>>> import numpy as np
>>> import numpy.linalg as la
>>> np.set_printoptions(suppress=True, linewidth=200)
>>> mat = np.loadtxt("mat.csv", delimiter=",")
>>> mat
array([[0., 0., 0., 1., 0., 0., 0., 0.],
       [0., 0., 0., 0., 1., 1., 1., 1.],
       [0., 0., 0., 0., 1., 0., 0., 1.],
       [1., 0., 0., 0., 0., 0., 0., 0.],
       [0., 1., 1., 0., 0., 1., 1., 1.],
       [0., 1., 0., 0., 1., 0., 1., 0.],
       [0., 1., 0., 0., 1., 1., 0., 1.],
       [0., 1., 1., 0., 1., 0., 1., 0.]])
>>> # 2 blocks once reordered
>>> W = np.array([[0, -2, 1, 0, 2],
...     [3, 1, 3, 0, 3],
...     [0, -3, -1, 1, 1],
...     [2, 2, -1, -2, -3],
...     [2, 2, -3, 1, -2],
...     [-3, 0, -2, -2, 3],
...     [-3, 3, -3, 3, 2],
...     [-2, -3, -1, -1, 1]])
>>> beta = np.array([0, 0, 2, -2, 0])
>>> hid = np.maximum(mat @ W + beta, 0)
>>> (hid > 0).astype(int)
array([[1, 1, 1, 0, 0],
       [0, 1, 0, 0, 1],
       [0, 0, 0, 0, 0],
       [0, 0, 1, 0, 1],
       [0, 0, 0, 0, 1],
       [1, 1, 0, 1, 1],
       [0, 0, 0, 0, 1],
       [1, 1, 0, 1, 1]])
>>> hid
array([[ 2.,  2.,  1.,  0.,  0.],
       [ 0.,  2.,  0.,  0.,  4.],
       [ 0.,  0.,  0.,  0.,  0.],
       [ 0.,  0.,  3.,  0.,  2.],
       [ 0.,  0.,  0.,  0., 10.],
       [ 2.,  6.,  0.,  2.,  3.],
       [ 0.,  0.,  0.,  0.,  5.],
       [ 2.,  3.,  0.,  3.,  4.]])
>>> np.round((hid > 0).mean(axis=0), 2)
array([0.38, 0.5 , 0.25, 0.25, 0.75])
>>> Z = np.array([[2, 1], [-2, 1], [0, -2], [-2, 2], [-2, 0]])
>>> (hid @ Z).round(6).argmax(axis=1)
array([1, 1, 0, 0, 1, 1, 1, 1])
>>> np.round(la.matrix_power(mat, 3), 2)
array([[ 0.,  0.,  0.,  1.,  0.,  0.,  0.,  0.],
       [ 0., 10.,  5.,  0., 13., 10., 11., 12.],
       [ 0.,  5.,  2.,  0.,  8.,  5.,  5.,  7.],
       [ 1.,  0.,  0.,  0.,  0.,  0.,  0.,  0.],
       [ 0., 13.,  8.,  0., 12., 11., 13., 12.],
       [ 0., 10.,  5.,  0., 11.,  6., 10.,  7.],
       [ 0., 11.,  5.,  0., 13., 10., 10., 12.],
       [ 0., 12.,  7.,  0., 12.,  7., 12.,  8.]])
>>> np.round(np.sort(np.abs(la.eigvals(mat))), 2)
array([0.38, 0.78, 1.  , 1.  , 1.  , 1.48, 1.78, 3.86])
>>> round(float(np.abs(la.eigvals(mat)).max()), 2)
3.86
>>> np.trace(mat)
np.float64(0.0)
>>> B = la.inv(mat)
>>> round(float(la.cond(mat)), 2)
10.18
>>> round(la.slogdet(mat)[0], 2)
np.float64(-1.0)
>>> np.round(la.inv(B), 2) + 0
array([[0., 0., 0., 1., 0., 0., 0., 0.],
       [0., 0., 0., 0., 1., 1., 1., 1.],
       [0., 0., 0., 0., 1., 0., 0., 1.],
       [1., 0., 0., 0., 0., 0., 0., 0.],
       [0., 1., 1., 0., 0., 1., 1., 1.],
       [0., 1., 0., 0., 1., 0., 1., 0.],
       [0., 1., 0., 0., 1., 1., 0., 1.],
       [0., 1., 1., 0., 1., 0., 1., 0.]])
>>> np.round(la.det(mat) * B, 2) + 0
array([[ 0.,  0.,  0., -3.,  0.,  0.,  0.,  0.],
       [ 0.,  2.,  0.,  0., -1., -2., -1.,  1.],
       [ 0.,  0.,  0.,  0.,  0.,  3.,  0., -3.],
       [-3.,  0.,  0.,  0.,  0.,  0.,  0.,  0.],
       [ 0., -1.,  0.,  0.,  2.,  1., -1., -2.],
       [ 0., -2.,  3.,  0.,  1.,  2., -2., -1.],
       [ 0., -1.,  0.,  0., -1., -2.,  2.,  1.],
       [ 0.,  1., -3.,  0., -2., -1.,  1.,  2.]])
>>> (np.abs(B) > 1e-9).astype(int)
array([[0, 0, 0, 1, 0, 0, 0, 0],
       [0, 1, 0, 0, 1, 1, 1, 1],
       [0, 0, 0, 0, 0, 1, 0, 1],
       [1, 0, 0, 0, 0, 0, 0, 0],
       [0, 1, 0, 0, 1, 1, 1, 1],
       [0, 1, 1, 0, 1, 1, 1, 1],
       [0, 1, 0, 0, 1, 1, 1, 1],
       [0, 1, 1, 0, 1, 1, 1, 1]])
